$ python3 -q
>>> import numpy as np
>>> np.set_printoptions(precision=2, suppress=True, linewidth=200, floatmode="fixed")
>>> W0 = np.loadtxt("case2.csv", delimiter=",")
>>> print(W0)
[[-0.95  0.52 -1.65 -1.38 -4.59 -0.41  0.80]
 [-0.09  0.36 -0.10 -1.22  0.88  0.64  0.48]
 [-0.58 -1.53  0.08 -0.74  0.60 -0.13  0.06]
 [ 1.33 -0.62  2.01  0.84  4.23  1.05 -0.39]
 [-0.60 -0.92 -0.46 -0.71  0.15 -0.11 -0.28]
 [ 0.50 -1.33  1.49  0.31  3.61  0.40 -0.26]
 [-0.82 -0.13 -0.58 -1.25  0.64  0.14  0.34]
 [ 0.48 -1.09  0.91  0.23  1.42  0.17 -0.26]
 [ 1.22 -0.77  1.66  1.56  3.66  0.48 -1.00]
 [ 1.50 -0.67  2.22  1.80  4.25  0.78 -0.72]
 [-0.39  0.88 -1.06 -0.58 -4.04 -0.54  0.60]
 [ 1.05 -0.83  1.52  0.09  2.58  0.70 -0.04]
 [ 0.14 -1.60  1.53  0.96  3.99 -0.19 -0.40]
 [ 1.50 -0.49  2.07  2.67  2.88  0.16 -1.08]
 [ 0.87 -0.57  1.20  2.85  2.08 -0.69 -1.42]
 [-0.07 -0.64 -0.09  0.68 -1.78 -0.95 -0.25]
 [-0.77 -0.40 -0.56 -1.71  0.84  0.58  0.52]
 [-1.02  0.02 -0.60 -2.37  1.69  1.08  0.86]
 [ 0.38 -1.78  1.66  0.66  3.82  0.21 -0.23]
 [-0.28 -0.12  0.12  0.10  1.30  0.03 -0.08]
 [ 0.46  0.68  0.61 -1.05  1.45  1.16  0.92]
 [ 0.23 -1.81  1.28  0.77  2.83 -0.21 -0.57]
 [-0.89 -0.31 -0.87 -1.89 -0.57  0.29  0.72]
 [-0.60 -0.27 -0.72 -1.12 -2.06 -0.07  0.61]
 [-0.28 -0.13  0.03 -1.08  0.68  0.48  0.70]
 [ 0.30  0.30  0.93 -1.41  3.93  1.70  0.89]
 [-0.68  0.87 -1.24 -1.18 -1.95  0.14  0.57]
 [ 0.89 -0.45  1.17  1.62  0.80 -0.37 -0.48]
 [-0.53 -0.24 -0.30 -0.54  0.58  0.04  0.18]
 [ 0.87  0.97  0.51  1.78  1.28  0.36 -0.93]
 [ 0.48 -0.85  0.88 -0.58  3.25  0.98 -0.26]
 [ 0.40 -1.40  0.79  1.68  0.73 -0.86 -1.13]
 [-1.41  0.55 -2.19 -0.60 -4.34 -1.27  0.04]]
>>> print(np.linalg.norm(W0, axis=1).argmax())
9
>>> round(float(np.linalg.norm(W0) ** 2 / np.linalg.norm(W0, 2) ** 2), 2)
1.31
>>> round(float(W0[22] @ W0[26]), 2)
5.21
>>> O, r_ = np.linalg.qr(W0)
>>> O.shape, r_.shape
((33, 7), (7, 7))
>>> np.round(O.T @ O, 2) + 0
array([[1.00, 0.00, 0.00, 0.00, 0.00, 0.00, 0.00],
       [0.00, 1.00, 0.00, 0.00, 0.00, 0.00, 0.00],
       [0.00, 0.00, 1.00, 0.00, 0.00, 0.00, 0.00],
       [0.00, 0.00, 0.00, 1.00, 0.00, 0.00, 0.00],
       [0.00, 0.00, 0.00, 0.00, 1.00, 0.00, 0.00],
       [0.00, 0.00, 0.00, 0.00, 0.00, 1.00, 0.00],
       [0.00, 0.00, 0.00, 0.00, 0.00, 0.00, 1.00]])
>>> C2 = np.cov(W0, rowvar=False)
>>> np.corrcoef(W0.T)
array([[ 1.00, -0.31,  0.92,  0.79,  0.71,  0.29, -0.68],
       [-0.31,  1.00, -0.58, -0.38, -0.55,  0.11,  0.50],
       [ 0.92, -0.58,  1.00,  0.71,  0.89,  0.35, -0.64],
       [ 0.79, -0.38,  0.71,  1.00,  0.42, -0.30, -0.93],
       [ 0.71, -0.55,  0.89,  0.42,  1.00,  0.60, -0.44],
       [ 0.29,  0.11,  0.35, -0.30,  0.60,  1.00,  0.32],
       [-0.68,  0.50, -0.64, -0.93, -0.44,  0.32,  1.00]])
>>> np.polyfit(W0[:, 5], W0[:, 4], 1)
array([2.24, 0.66])
>>> C2
array([[ 0.64, -0.19,  0.84,  0.86,  1.38,  0.15, -0.36],
       [-0.19,  0.61, -0.52, -0.40, -1.05,  0.06,  0.26],
       [ 0.84, -0.52,  1.31,  1.10,  2.49,  0.27, -0.48],
       [ 0.86, -0.40,  1.10,  1.85,  1.39, -0.26, -0.83],
       [ 1.38, -1.05,  2.49,  1.39,  5.99,  0.96, -0.70],
       [ 0.15,  0.06,  0.27, -0.26,  0.96,  0.43,  0.14],
       [-0.36,  0.26, -0.48, -0.83, -0.70,  0.14,  0.43]])
>>> W0.std(axis=0)
array([0.79, 0.77, 1.13, 1.34, 2.41, 0.64, 0.65])
>>> round(np.corrcoef(W0[:, 5], W0[:, 4])[0, 1], 2)
np.float64(0.6)
>>> rng = np.random.default_rng(959)
>>> arr = (rng.random((8, 8)) < 0.3) + np.eye(8)
>>> arr /= arr.sum(axis=1, keepdims=True)
>>> arr
array([[0.25, 0.00, 0.00, 0.00, 0.00, 0.25, 0.25, 0.25],
       [0.00, 0.33, 0.00, 0.33, 0.00, 0.00, 0.00, 0.33],
       [0.00, 0.00, 0.40, 0.20, 0.20, 0.00, 0.20, 0.00],
       [0.00, 0.00, 0.00, 0.50, 0.00, 0.50, 0.00, 0.00],
       [0.00, 0.00, 0.00, 0.00, 0.50, 0.50, 0.00, 0.00],
       [0.00, 0.00, 0.00, 0.33, 0.00, 0.67, 0.00, 0.00],
       [0.00, 0.25, 0.00, 0.25, 0.00, 0.00, 0.50, 0.00],
       [0.25, 0.00, 0.00, 0.25, 0.25, 0.00, 0.00, 0.25]])
>>> left, sig, Vh = np.linalg.svd(arr)
>>> sig
array([1.21, 0.77, 0.58, 0.52, 0.45, 0.35, 0.23, 0.02])
>>> other = left[:, :7] @ np.diag(sig[:7]) @ Vh[:7]
>>> round(np.linalg.norm(arr - other, 2), 2), np.round(sig[7], 2)
(np.float64(0.02), np.float64(0.02))
>>> print(np.linalg.matrix_rank(other))
7
>>> print(other.round(2) + 0)
[[ 0.25  0.00  0.00  0.00  0.00  0.25  0.25  0.25]
 [ 0.00  0.33  0.00  0.33  0.00  0.00  0.00  0.33]
 [ 0.00  0.00  0.40  0.20  0.20  0.00  0.20  0.00]
 [ 0.01  0.01  0.00  0.50  0.00  0.50  0.00  0.00]
 [ 0.00  0.00  0.00  0.00  0.50  0.50  0.00  0.00]
 [-0.01 -0.01  0.00  0.33  0.00  0.67  0.00  0.01]
 [ 0.00  0.25  0.00  0.25  0.00  0.00  0.50  0.00]
 [ 0.25  0.00  0.00  0.25  0.25  0.00  0.00  0.25]]
>>> other = np.array([[4, 0], [2, 4]])
>>> basis = np.array([[2, 2], [0, 0]])
>>> J = np.block([[other, np.array([[-2, -3], [-3, 3]])], [np.zeros((2, 2)), basis]])
>>> J
array([[ 4.00,  0.00, -2.00, -3.00],
       [ 2.00,  4.00, -3.00,  3.00],
       [ 0.00,  0.00,  2.00,  2.00],
       [ 0.00,  0.00,  0.00,  0.00]])
>>> left, sig, Vh = np.linalg.svd(J)
>>> sig
array([6.39, 5.50, 1.97, 0.00])
>>> np.argmax(sig[:-1] / (sig[1:] + 1e-6)) + 1
np.int64(3)
>>> other = left[:, :3] @ np.diag(sig[:3]) @ Vh[:3]
>>> round(np.abs(J - other).max(), 2)
np.float64(0.0)
>>> print(round(float(np.linalg.norm(J - other) / np.linalg.norm(J)), 2))
0.0
>>> np.linalg.matrix_rank(J, rtol=0.05)
np.int64(3)
>>> np.linalg.matrix_rank(other)
np.int64(3)
>>> rk = np.linalg.matrix_rank(J)
>>> print(rk)
3
>>> N = np.linalg.svd(J)[2][rk:].T
>>> N.shape
(4, 1)
>>> np.round(J @ N, 2) + 0
array([[0.00],
       [0.00],
       [0.00],
       [0.00]])
>>> print([int(np.linalg.matrix_rank(J[:i])) for i in range(1, len(J) + 1)])
[1, 2, 3, 3]
>>> N @ N.T
array([[ 0.01, -0.09, -0.05,  0.05],
       [-0.09,  0.56,  0.35, -0.35],
       [-0.05,  0.35,  0.21, -0.21],
       [ 0.05, -0.35, -0.21,  0.21]])
>>> data = np.load("layer10.npy")
>>> print(data)
[[-0.97 -1.40 -0.59]
 [-0.82 -0.86 -1.26]
 [-1.43 -0.94 -0.79]
 [-0.83 -1.23 -1.06]
 [-0.49 -1.23 -0.74]
 [-0.87 -0.80 -0.74]
 [-1.86 -2.37 -1.04]
 [-1.74 -2.14 -0.37]
 [-1.81 -2.51 -1.34]
 [-2.34 -2.18 -0.92]
 [-2.10 -1.77 -1.11]
 [-1.75 -2.03 -1.20]]
>>> idx = data[:, 1] > np.median(data[:, 1])
>>> u = data[idx].mean(axis=0) - data[~idx].mean(axis=0)
>>> np.argsort(-np.abs(u).round(6), kind="stable")
array([1, 0, 2])
>>> u
array([1.03, 1.09, 0.13])
>>> ((data - data.mean(axis=0)) @ u > 0).astype(int)
array([1, 1, 1, 1, 1, 1, 0, 0, 0, 0, 0, 0])
>>> print(idx.astype(int))
[1 1 1 1 1 1 0 0 0 0 0 0]
>>> idx = rng.permutation(3)
>>> other = data[:, idx] * rng.choice([-1, 1], 3)
>>> other
array([[-0.97, -1.40,  0.59],
       [-0.82, -0.86,  1.26],
       [-1.43, -0.94,  0.79],
       [-0.83, -1.23,  1.06],
       [-0.49, -1.23,  0.74],
       [-0.87, -0.80,  0.74],
       [-1.86, -2.37,  1.04],
       [-1.74, -2.14,  0.37],
       [-1.81, -2.51,  1.34],
       [-2.34, -2.18,  0.92],
       [-2.10, -1.77,  1.11],
       [-1.75, -2.03,  1.20]])
>>> left, _, Vh = np.linalg.svd(data.T @ other)
>>> np.round(np.linalg.lstsq(data, other)[0], 2) + 0
array([[ 1.00,  0.00,  0.00],
       [ 0.00,  1.00,  0.00],
       [ 0.00,  0.00, -1.00]])
>>> np.round(left @ Vh, 2) + 0
array([[ 1.00,  0.00,  0.00],
       [ 0.00,  1.00,  0.00],
       [ 0.00,  0.00, -1.00]])
>>> idx
array([0, 1, 2])
>>> F = np.load("out13.npy")
>>> print(F)
[[ 0.35 -0.64  0.32 -1.33  1.45]
 [ 0.34  0.25 -0.42  0.02  0.30]
 [ 0.05 -0.45  0.40 -0.34  0.89]
 [-0.10 -0.65 -0.36 -0.72  0.51]
 [ 0.29 -0.58  0.99 -0.63  0.76]
 [ 0.46 -0.10 -0.80 -0.37  1.02]]
>>> vec = np.array([-6, -5, -3, -7, 3])
>>> rhs = F @ vec
>>> np.round(np.linalg.pinv(F) @ F, 2) + 0
array([[1.00, 0.00, 0.00, 0.00, 0.00],
       [0.00, 1.00, 0.00, 0.00, 0.00],
       [0.00, 0.00, 1.00, 0.00, 0.00],
       [0.00, 0.00, 0.00, 1.00, 0.00],
       [0.00, 0.00, 0.00, 0.00, 1.00]])
>>> rhs = rhs + 0.3 * rng.normal(size=6)
>>> print(rhs)
[13.70 -1.97  5.79 11.13  4.83  5.69]
>>> beta, *_ = np.linalg.lstsq(F, rhs)
>>> np.round(F.T @ (rhs - F @ beta), 2) + 0
array([0.00, 0.00, 0.00, 0.00, 0.00])
>>> M = np.loadtxt("w.csv", delimiter=",")
>>> M
array([[14.00,  2.00, 19.00,  4.00,  8.00,  0.00, 11.00,  3.00,  0.00],
       [ 8.00,  8.00,  7.00,  0.00,  6.00,  0.00,  4.00,  0.00,  1.00],
       [11.00, 11.00, 10.00,  0.00,  8.00,  0.00,  5.00,  0.00,  1.00],
       [ 7.00,  0.00, 10.00,  4.00,  4.00,  0.00,  7.00,  2.00,  0.00],
       [12.00,  8.00, 13.00,  0.00,  8.00,  0.00,  7.00,  1.00,  0.00],
       [11.00, 11.00, 10.00,  0.00,  8.00,  0.00,  5.00,  0.00,  1.00],
       [11.00,  0.00, 16.00,  5.00,  6.00,  0.00, 10.00,  3.00,  0.00],
       [ 8.00,  8.00,  7.00,  0.00,  6.00,  0.00,  4.00,  0.00,  1.00],
       [ 8.00,  0.00, 13.00,  6.00,  4.00,  0.00,  9.00,  3.00,  0.00],
       [ 3.00,  0.00,  4.00,  3.00,  2.00,  1.00,  4.00,  1.00,  0.00],
       [ 5.00,  0.00, 10.00,  7.00,  2.00,  1.00,  8.00,  3.00,  0.00],
       [11.00, 11.00, 10.00,  0.00,  8.00,  0.00,  5.00,  0.00,  1.00],
       [ 4.00,  0.00,  7.00,  5.00,  2.00,  1.00,  6.00,  2.00,  0.00],
       [13.00,  5.00, 16.00,  2.00,  8.00,  0.00,  9.00,  2.00,  0.00],
       [ 8.00,  8.00,  7.00,  0.00,  6.00,  0.00,  4.00,  0.00,  1.00],
       [ 6.00,  2.00,  7.00,  2.00,  4.00,  0.00,  5.00,  1.00,  0.00],
       [12.00,  8.00, 13.00,  0.00,  8.00,  0.00,  7.00,  1.00,  0.00],
       [11.00, 11.00, 10.00,  0.00,  8.00,  0.00,  5.00,  0.00,  1.00],
       [ 9.00,  5.00, 10.00,  1.00,  6.00,  0.00,  6.00,  1.00,  0.00],
       [ 4.00,  0.00,  7.00,  5.00,  2.00,  1.00,  6.00,  2.00,  0.00],
       [ 8.00,  0.00, 13.00,  6.00,  4.00,  0.00,  9.00,  3.00,  0.00],
       [12.00,  8.00, 13.00,  0.00,  8.00,  0.00,  7.00,  1.00,  0.00],
       [11.00, 11.00, 10.00,  0.00,  8.00,  0.00,  5.00,  0.00,  1.00],
       [ 8.00,  8.00,  7.00,  0.00,  6.00,  0.00,  4.00,  0.00,  1.00],
       [ 9.00,  5.00, 10.00,  1.00,  6.00,  0.00,  6.00,  1.00,  0.00],
       [ 2.00,  2.00,  1.00,  1.00,  2.00,  1.00,  2.00,  0.00,  1.00],
       [ 2.00,  2.00,  1.00,  1.00,  2.00,  1.00,  2.00,  0.00,  1.00],
       [10.00,  2.00, 13.00,  3.00,  6.00,  0.00,  8.00,  2.00,  0.00],
       [11.00,  0.00, 16.00,  5.00,  6.00,  0.00, 10.00,  3.00,  0.00],
       [14.00,  2.00, 19.00,  4.00,  8.00,  0.00, 11.00,  3.00,  0.00],
       [ 8.00,  0.00, 13.00,  6.00,  4.00,  0.00,  9.00,  3.00,  0.00],
       [12.00,  8.00, 13.00,  0.00,  8.00,  0.00,  7.00,  1.00,  0.00],
       [ 5.00,  0.00, 10.00,  7.00,  2.00,  1.00,  8.00,  3.00,  0.00],
       [ 8.00,  0.00, 13.00,  6.00,  4.00,  0.00,  9.00,  3.00,  0.00],
       [13.00,  5.00, 16.00,  2.00,  8.00,  0.00,  9.00,  2.00,  0.00],
       [ 6.00,  2.00,  7.00,  2.00,  4.00,  0.00,  5.00,  1.00,  0.00],
       [ 7.00,  0.00, 10.00,  4.00,  4.00,  0.00,  7.00,  2.00,  0.00],
       [12.00,  8.00, 13.00,  0.00,  8.00,  0.00,  7.00,  1.00,  0.00],
       [ 8.00,  8.00,  7.00,  0.00,  6.00,  0.00,  4.00,  0.00,  1.00],
       [ 5.00,  0.00, 10.00,  7.00,  2.00,  1.00,  8.00,  3.00,  0.00],
       [ 5.00,  0.00, 10.00,  7.00,  2.00,  1.00,  8.00,  3.00,  0.00]])
>>> left, sig, Vh = np.linalg.svd(M)
>>> sig.round(2) + 0
array([113.35,  34.66,   9.86,   3.25,   2.08,   1.28,   0.82,   0.00,   0.00])
>>> other = left[:, :7] @ np.diag(sig[:7]) @ Vh[:7]
>>> print(round(float(np.linalg.norm(M - other, 2)), 2), np.round(sig[7], 2))
0.0 0.0
>>> round(float(np.abs(M - other).max()), 2)
0.0
